$ ipython --no-banner

In [1]: import numpy as np

In [2]: from numpy import linalg as LA

In [3]: np.set_printoptions(suppress=True, linewidth=140)

In [4]: rnd = lambda a: np.round(a, 2) + 0

In [5]: m1 = np.loadtxt("dump.csv", delimiter=",")

In [6]: rnd(m1)
Out[6]: 
array([[  0.96,  -6.24,   4.23,   3.54,   0.48,  -3.37,   1.77,   1.19],
       [ -0.12,  -0.62,   5.2 ,   1.6 ,   4.06,   5.07,   0.8 ,   1.09],
       [  5.62,   0.53,   3.91,   4.18,  12.24,   6.8 ,   2.09,   5.53],
       [ -2.97,   0.29,   6.03,  -0.05,   1.29,   6.43,  -0.03,  -0.94],
       [  4.62,  -3.7 ,   3.63,   4.73,   7.28,   0.45,   2.37,   4.25],
       [  1.41,   1.05,   5.03,   1.94,   7.42,   7.57,   0.97,   2.44],
       [ -1.01,  -0.03,   5.5 ,   1.  ,   3.46,   5.96,   0.5 ,   0.49],
       [  1.08,   0.38,   5.03,   1.94,   6.44,   6.57,   0.97,   2.11],
       [  1.15,  -6.18,   4.19,   3.62,   0.78,  -3.27,   1.81,   1.34],
       [ -1.27,  -5.34,   4.9 ,   2.2 ,  -1.52,  -2.01,   1.1 ,  -0.37],
       [  3.28,  -6.6 ,   3.61,   4.79,   3.07,  -3.9 ,   2.39,   2.88],
       [  7.36,  -1.87,   3.18,   5.65,  12.32,   3.2 ,   2.82,   6.54],
       [  2.98,  -3.  ,   4.13,   3.74,   5.84,   1.5 ,   1.87,   3.11],
       [  8.72, -10.81,   1.72,   8.56,   6.19, -10.21,   4.28,   6.44],
       [ -5.27,  -0.11,   6.55,  -1.11,  -1.93,   5.84,  -0.55,  -2.72],
       [  5.7 ,  -3.34,   3.41,   5.18,   8.95,   0.99,   2.59,   5.1 ],
       [ -6.07,  -0.63,   6.69,  -1.38,  -3.39,   5.05,  -0.69,  -3.38],
       [  3.65,  -5.51,   3.65,   4.71,   4.49,  -2.27,   2.35,   3.3 ],
       [ 10.8 ,  -7.8 ,   1.58,   8.85,  11.42,  -5.71,   4.42,   8.37]])

In [7]: def softmax(z):
   ...:     e = np.exp(z - z.max(axis=-1, keepdims=True))
   ...:     return e / e.sum(axis=-1, keepdims=True)
   ...: 

In [8]: rnd(softmax(m1).sum(axis=1))
Out[8]: array([1., 1., 1., 1., 1., 1., 1., 1., 1., 1., 1., 1., 1., 1., 1., 1., 1., 1., 1.])

In [9]: att = m1 @ m1.T / np.sqrt(8)

In [10]: softmax(att).round(6).argmax(axis=1)
Out[10]: array([13,  2,  2, 14, 18,  2,  2,  2, 13, 13, 13, 18, 18, 13, 16, 18, 16, 18, 18])

In [11]: rnd(np.trace(LA.pinv(m1) @ m1))
Out[11]: np.float64(3.0)

In [12]: np.unique(m1.round(6), axis=0).shape
Out[12]: (19, 8)

In [13]: np.abs(np.diag(LA.qr(m1)[1])) > 1e-9
Out[13]: array([ True,  True,  True, False, False, False, False, False])

In [14]: Uu, sig, Vt = LA.svd(m1)

In [15]: vecs = Vt[:(sig > 1e-8).sum()]

In [16]: rng = np.random.default_rng(338)

In [17]: x0 = m1[15] + -1 * m1[10] + rng.integers(2) * np.eye(8)[5]

In [18]: rnd(x0)
Out[18]: array([ 2.42,  3.26, -0.2 ,  0.39,  5.88,  5.89,  0.2 ,  2.22])

In [19]: np.allclose(vecs.T @ vecs @ x0, x0)
Out[19]: False

In [20]: rnd(np.diag(vecs.T @ vecs))
Out[20]: array([0.33, 0.47, 0.64, 0.18, 0.53, 0.63, 0.05, 0.16])

In [21]: W1 = np.array([[4, 4],
    ...:     [-9, 0],
    ...:     [6, -6],
    ...:     [-2, -2],
    ...:     [6, 0],
    ...:     [-2, 0],
    ...:     [9, -6],
    ...:     [-4, -3]])

In [22]: beta = np.array([-2, -3])

In [23]: hid = np.maximum(m1 @ W1 + beta, 0)

In [24]: rnd((hid > 0).mean(axis=0))
Out[24]: array([0.95, 0.  ])

In [25]: LA.matrix_rank(hid)
Out[25]: np.int64(1)

In [26]: Z = np.array([[2, -3], [0, 4]])

In [27]: (hid @ Z).round(6).argmax(axis=1)
Out[27]: array([0, 0, 0, 0, 0, 0, 0, 0, 0, 0, 0, 0, 0, 0, 0, 0, 0, 0, 0])

In [28]: X = np.loadtxt("arr.csv", delimiter=",")

In [29]: rnd(X)
Out[29]: 
array([[-0.29,  0.02,  0.48, -0.04,  0.45, -0.62, -0.02,  0.32],
       [-0.39, -0.26, -0.13, -0.34,  0.09, -0.15, -0.46, -0.64],
       [ 0.  , -0.46, -0.12, -0.17,  0.1 , -0.16,  0.81, -0.23],
       [ 0.59, -0.04,  0.  , -0.34,  0.68,  0.22, -0.14, -0.02],
       [-0.59, -0.08, -0.04, -0.3 ,  0.19,  0.6 ,  0.09,  0.39],
       [ 0.2 , -0.61, -0.22, -0.23, -0.3 , -0.22, -0.29,  0.51],
       [ 0.05,  0.56, -0.17, -0.71, -0.26, -0.25,  0.14,  0.08],
       [-0.15,  0.17, -0.81,  0.29,  0.36, -0.24, -0.01,  0.14]])

In [30]: x0 = np.array([1, 0, -2, 2, 0, 0, 1, 1])

In [31]: rnd(np.abs(LA.eigvals(X)))
Out[31]: array([1., 1., 1., 1., 1., 1., 1., 1.])

In [32]: rnd(LA.det(X))
Out[32]: np.float64(-1.0)

In [33]: rnd(np.sort(np.abs(np.degrees(np.angle(LA.eigvals(X))))))
Out[33]: array([  0.  ,  70.22,  70.22,  88.5 ,  88.5 , 138.13, 138.13, 180.  ])

In [34]: rnd(X.T @ (X @ x0))
Out[34]: array([ 1.,  0., -2.,  2.,  0.,  0.,  1.,  1.])

In [35]: rnd(LA.inv(X))
Out[35]: 
array([[-0.29, -0.39,  0.  ,  0.59, -0.59,  0.2 ,  0.05, -0.15],
       [ 0.02, -0.26, -0.46, -0.04, -0.08, -0.61,  0.56,  0.17],
       [ 0.48, -0.13, -0.12,  0.  , -0.04, -0.22, -0.17, -0.81],
       [-0.04, -0.34, -0.17, -0.34, -0.3 , -0.23, -0.71,  0.29],
       [ 0.45,  0.09,  0.1 ,  0.68,  0.19, -0.3 , -0.26,  0.36],
       [-0.62, -0.15, -0.16,  0.22,  0.6 , -0.22, -0.25, -0.24],
       [-0.02, -0.46,  0.81, -0.14,  0.09, -0.29,  0.14, -0.01],
       [ 0.32, -0.64, -0.23, -0.02,  0.39,  0.51,  0.08,  0.14]])

In [36]: rnd(LA.norm(X, axis=0))
Out[36]: array([1., 1., 1., 1., 1., 1., 1., 1.])

In [37]: rnd(LA.norm(X[1], 1)), rnd(LA.norm(X[1], np.inf))
Out[37]: (np.float64(2.45), np.float64(0.64))

In [38]: rnd(LA.norm(X, "nuc"))
Out[38]: np.float64(8.0)

In [39]: Xc = m1 - m1.mean(axis=0)

In [40]: Uu, sig, Vt = LA.svd(Xc, full_matrices=False)

In [41]: np.abs(Vt[0]).argmax()
Out[41]: np.int64(0)

In [42]: rnd(Xc.mean(axis=0))
Out[42]: array([0., 0., 0., 0., 0., 0., 0., 0.])

In [43]: rnd(Vt[0] * np.sign(Vt[0, np.abs(Vt[0]).argmax()]))
Out[43]: array([ 0.52, -0.3 , -0.17,  0.33,  0.38, -0.45,  0.17,  0.35])

In [44]: rnd(sig)
Out[44]: array([35.48, 23.87,  0.  ,  0.  ,  0.  ,  0.  ,  0.  ,  0.  ])

In [45]: rnd(sig ** 2 / (sig ** 2).sum())
Out[45]: array([0.69, 0.31, 0.  , 0.  , 0.  , 0.  , 0.  , 0.  ])

In [46]: x0 = np.array([-2, 1, -3, 2, -2, 3, -2, 2])

In [47]: h = np.maximum(X @ x0, 0)

In [48]: rnd(h)
Out[48]: array([0.  , 0.  , 0.  , 0.  , 2.65, 0.74, 0.  , 2.35])

In [49]: np.flatnonzero(h > 1e-9)
Out[49]: array([4, 5, 7])

In [50]: Y = X / LA.norm(X, axis=1, keepdims=True)

In [51]: cov = Y @ Y.T

In [52]: np.degrees(np.arccos(np.clip(cov[5, 3], -1, 1)))
Out[52]: np.float64(90.0)

In [53]: rnd(cov[5])
Out[53]: array([0., 0., 0., 0., 0., 1., 0., 0.])

In [54]: rnd(cov)
Out[54]: 
array([[1., 0., 0., 0., 0., 0., 0., 0.],
       [0., 1., 0., 0., 0., 0., 0., 0.],
       [0., 0., 1., 0., 0., 0., 0., 0.],
       [0., 0., 0., 1., 0., 0., 0., 0.],
       [0., 0., 0., 0., 1., 0., 0., 0.],
       [0., 0., 0., 0., 0., 1., 0., 0.],
       [0., 0., 0., 0., 0., 0., 1., 0.],
       [0., 0., 0., 0., 0., 0., 0., 1.]])

In [55]: np.argwhere(np.triu(np.abs(cov) > 0.95, 1))
Out[55]: array([], shape=(0, 2), dtype=int64)

In [56]: K = np.load("out14.npy")

In [57]: K
Out[57]: 
array([[-6,  1, -2,  0, -3],
       [ 6,  0,  2,  1,  2],
       [ 3,  3,  1,  1,  2],
       [-6, -2, -2,  0, -3]])

In [58]: blk = np.stack([K, -2 * K, K[::-1]])

In [59]: LA.matrix_rank(blk.reshape(3, -1))
Out[59]: np.int64(2)

In [60]: (blk @ K.T).shape
Out[60]: (3, 4, 4)

In [61]: np.einsum("bij,cij->bc", blk, blk)
Out[61]: 
array([[ 172, -344,  144],
       [-344,  688, -288],
       [ 144, -288,  172]])

In [62]: rnd(LA.norm(blk, axis=(1, 2)))
Out[62]: array([13.11, 26.23, 13.11])

In [63]: ang = np.radians(37)

In [64]: r_ = np.eye(5)

In [65]: r_[0, 0] = r_[2, 2] = np.cos(ang)

In [66]: r_[0, 2], r_[2, 0] = -np.sin(ang), np.sin(ang)

In [67]: rnd(r_)
Out[67]: 
array([[ 0.8,  0. , -0.6,  0. ,  0. ],
       [ 0. ,  1. ,  0. ,  0. ,  0. ],
       [ 0.6,  0. ,  0.8,  0. ,  0. ],
       [ 0. ,  0. ,  0. ,  1. ,  0. ],
       [ 0. ,  0. ,  0. ,  0. ,  1. ]])

In [68]: Y = K @ r_.T

In [69]: rnd(np.abs(Y - K).max(axis=0))
Out[69]: array([2.41, 0.  , 3.21, 0.  , 0.  ])

In [70]: rnd(LA.det(r_)), rnd(np.trace(r_))
Out[70]: (np.float64(1.0), np.float64(4.6))

In [71]: u = np.array([-2, -2, 1, 1, -1, -1, -1])

In [72]: A = np.outer(rng.normal(size=11), u) + 0.3 * rng.normal(size=(11, 7))

In [73]: rnd(A)
Out[73]: 
array([[-1.81, -1.94,  0.9 ,  0.86, -1.02, -0.93, -0.91],
       [-0.92, -1.13,  0.83,  0.17, -0.62, -0.32, -0.26],
       [ 4.4 ,  4.66, -2.35, -2.32,  2.4 ,  1.45,  1.9 ],
       [ 2.94,  2.7 , -0.76, -1.63,  1.31,  1.57,  0.92],
       [ 0.  ,  0.17,  0.06, -0.03, -0.18,  0.2 , -0.15],
       [-4.05, -3.14,  1.85,  1.6 , -2.22, -1.4 , -1.65],
       [ 0.43,  0.63,  0.05,  0.04,  0.27,  0.24,  0.1 ],
       [ 1.2 ,  1.95, -1.22, -0.6 ,  0.93,  0.52,  0.81],
       [-0.59, -0.93,  0.34,  0.7 , -0.74, -0.71, -0.43],
       [-0.99, -0.33,  0.6 ,  0.02, -0.33, -0.32, -0.24],
       [ 0.4 , -0.17, -0.12, -0.49,  0.33,  0.29,  0.07]])

In [74]: P = A @ LA.solve(A.T @ A, A.T)

In [75]: rnd(np.trace(P))
Out[75]: np.float64(7.0)

In [76]: rnd(np.diag(P))
Out[76]: array([0.48, 0.75, 0.85, 0.77, 0.33, 0.75, 0.64, 0.56, 0.68, 0.61, 0.59])

In [77]: rnd(LA.norm(A[5], 1)), rnd(LA.norm(A[5], np.inf))
Out[77]: (np.float64(15.9), np.float64(4.05))

In [78]: rnd(A[5] @ A[7])
Out[78]: np.float64(-18.35)

In [79]: rnd(LA.norm(A[5] - A[7]))
Out[79]: np.float64(9.35)

In [80]: rnd(LA.norm(A) ** 2 / LA.norm(A, 2) ** 2)
Out[80]: np.float64(1.02)

In [81]: rnd(LA.norm(A, "nuc"))
Out[81]: np.float64(16.75)

In [82]: u = np.array([-3, -4, -3])

In [83]: rnd(np.cross(A[4, :3], A[9, :3]))
Out[83]: array([ 0.12, -0.06,  0.17])

In [84]: rnd(np.correlate(A[4], A[9], "full"))
Out[84]: array([ 0.  , -0.04, -0.07, -0.07,  0.04,  0.12,  0.01, -0.23, -0.1 ,  0.21,  0.02, -0.15,  0.15])
